$ python -q
>>> import numpy as np
>>> from numpy import linalg as LA
>>> np.set_printoptions(precision=3, suppress=True, linewidth=100)
>>> rnd = lambda a: np.round(a, 3) + 0
>>> M2 = np.array([[4, 3, 0, 2, 5, 3, 2]])
>>> m1 = M2.T @ M2
>>> m1
array([[16, 12,  0,  8, 20, 12,  8],
       [12,  9,  0,  6, 15,  9,  6],
       [ 0,  0,  0,  0,  0,  0,  0],
       [ 8,  6,  0,  4, 10,  6,  4],
       [20, 15,  0, 10, 25, 15, 10],
       [12,  9,  0,  6, 15,  9,  6],
       [ 8,  6,  0,  4, 10,  6,  4]])
>>> left, s, vt = LA.svd(m1)
>>> V = vt[:(s > 1e-8).sum()]
>>> rng = np.random.default_rng(9302)
>>> vec = m1[4] + -1 * m1[0] + rng.integers(2) * np.eye(7)[2]
>>> vec
array([4., 3., 1., 2., 5., 3., 2.])
>>> rnd(LA.norm(vec - V.T @ V @ vec))
np.float64(1.0)
>>> rnd(V.T @ V)
array([[0.239, 0.179, 0.   , 0.119, 0.299, 0.179, 0.119],
       [0.179, 0.134, 0.   , 0.09 , 0.224, 0.134, 0.09 ],
       [0.   , 0.   , 0.   , 0.   , 0.   , 0.   , 0.   ],
       [0.119, 0.09 , 0.   , 0.06 , 0.149, 0.09 , 0.06 ],
       [0.299, 0.224, 0.   , 0.149, 0.373, 0.224, 0.149],
       [0.179, 0.134, 0.   , 0.09 , 0.224, 0.134, 0.09 ],
       [0.119, 0.09 , 0.   , 0.06 , 0.149, 0.09 , 0.06 ]])
>>> LA.matrix_rank(np.vstack([m1, vec]))
np.int64(2)
>>> np.allclose(V.T @ V @ vec, vec)
False
>>> arr = np.array([[0, 0, 0, 1, 0, 0, 0, 0],
...     [0, 0, 0, 0, 1, 0, 0, 0],
...     [0, 0, 0, 0, 0, 0, 1, 1],
...     [1, 0, 0, 0, 0, 0, 0, 0],
...     [0, 1, 0, 0, 0, 1, 0, 0],
...     [0, 0, 0, 0, 1, 0, 0, 0],
...     [0, 0, 1, 0, 0, 0, 0, 0],
...     [0, 0, 1, 0, 0, 0, 0, 0]])
>>> arr @ arr
array([[1, 0, 0, 0, 0, 0, 0, 0],
       [0, 1, 0, 0, 0, 1, 0, 0],
       [0, 0, 2, 0, 0, 0, 0, 0],
       [0, 0, 0, 1, 0, 0, 0, 0],
       [0, 0, 0, 0, 2, 0, 0, 0],
       [0, 1, 0, 0, 0, 1, 0, 0],
       [0, 0, 0, 0, 0, 0, 1, 1],
       [0, 0, 0, 0, 0, 0, 1, 1]])
>>> arr.sum(axis=0)
array([1, 1, 2, 1, 2, 1, 1, 1])
>>> Lm = np.diag(arr.sum(axis=1)) - arr
>>> rnd(LA.eigvalsh(Lm))
array([0., 0., 0., 1., 1., 2., 3., 3.])
